$ python3 -q
>>> import numpy as np
>>> np.set_printoptions(suppress=True, linewidth=140)
>>> tidy = lambda a: np.round(a, 2) + 0
>>> arr = np.loadtxt("arr.csv", delimiter=",")
>>> arr
array([[ 2.,  0.,  0.,  0.,  0.,  0.,  0.,  0.,  0.,  0.,  0.],
       [ 2.,  2.,  0.,  0.,  0.,  0.,  0.,  0.,  0.,  0.,  0.],
       [ 4., -5., -1.,  0.,  0.,  0.,  0.,  0.,  0.,  0.,  0.],
       [ 3., -5.,  1., -5.,  0.,  0.,  0.,  0.,  0.,  0.,  0.],
       [ 3.,  5.,  5., -2., -4.,  0.,  0.,  0.,  0.,  0.,  0.],
       [-5.,  0., -4., -4.,  3., -3.,  0.,  0.,  0.,  0.,  0.],
       [ 4.,  3.,  5., -2., -1.,  4.,  2.,  0.,  0.,  0.,  0.],
       [ 2.,  1., -3., -4., -5.,  2., -5.,  0.,  0.,  0.,  0.],
       [-3.,  0.,  0., -4.,  4., -5.,  2., -4., -4.,  0.,  0.],
       [-4.,  4.,  0.,  0., -1.,  4.,  1.,  0., -3., -3.,  0.],
       [-4., -4.,  3., -5.,  0., -5.,  3., -3.,  3.,  3.,  0.]])
>>> C2 = arr.T @ arr
>>> np.diag(C2)
array([128., 121.,  86., 106.,  68.,  95.,  43.,  25.,  34.,  18.,   0.])
>>> def softmax(z):
...     e = np.exp(z - z.max(axis=-1, keepdims=True))
...     return e / e.sum(axis=-1, keepdims=True)
... 
>>> tidy(softmax(10 * arr[10]))
array([0.  , 0.  , 0.25, 0.  , 0.  , 0.  , 0.25, 0.  , 0.25, 0.25, 0.  ])
>>> S = arr @ arr.T / np.sqrt(11)
>>> tidy(softmax(S + np.triu(np.full(S.shape, -np.inf), 1)))
array([[1.  , 0.  , 0.  , 0.  , 0.  , 0.  , 0.  , 0.  , 0.  , 0.  , 0.  ],
       [0.23, 0.77, 0.  , 0.  , 0.  , 0.  , 0.  , 0.  , 0.  , 0.  , 0.  ],
       [0.  , 0.  , 1.  , 0.  , 0.  , 0.  , 0.  , 0.  , 0.  , 0.  , 0.  ],
       [0.  , 0.  , 0.  , 1.  , 0.  , 0.  , 0.  , 0.  , 0.  , 0.  , 0.  ],
       [0.  , 0.  , 0.  , 0.  , 1.  , 0.  , 0.  , 0.  , 0.  , 0.  , 0.  ],
       [0.  , 0.  , 0.  , 0.  , 0.  , 1.  , 0.  , 0.  , 0.  , 0.  , 0.  ],
       [0.  , 0.  , 0.  , 0.  , 0.01, 0.  , 0.99, 0.  , 0.  , 0.  , 0.  ],
       [0.  , 0.  , 0.  , 0.  , 0.  , 0.  , 0.  , 1.  , 0.  , 0.  , 0.  ],
       [0.  , 0.  , 0.  , 0.  , 0.  , 0.  , 0.  , 0.  , 1.  , 0.  , 0.  ],
       [0.  , 0.  , 0.  , 0.  , 0.  , 0.  , 0.  , 0.  , 0.  , 1.  , 0.  ],
       [0.  , 0.  , 0.  , 0.  , 0.  , 0.  , 0.  , 0.  , 0.  , 0.  , 1.  ]])
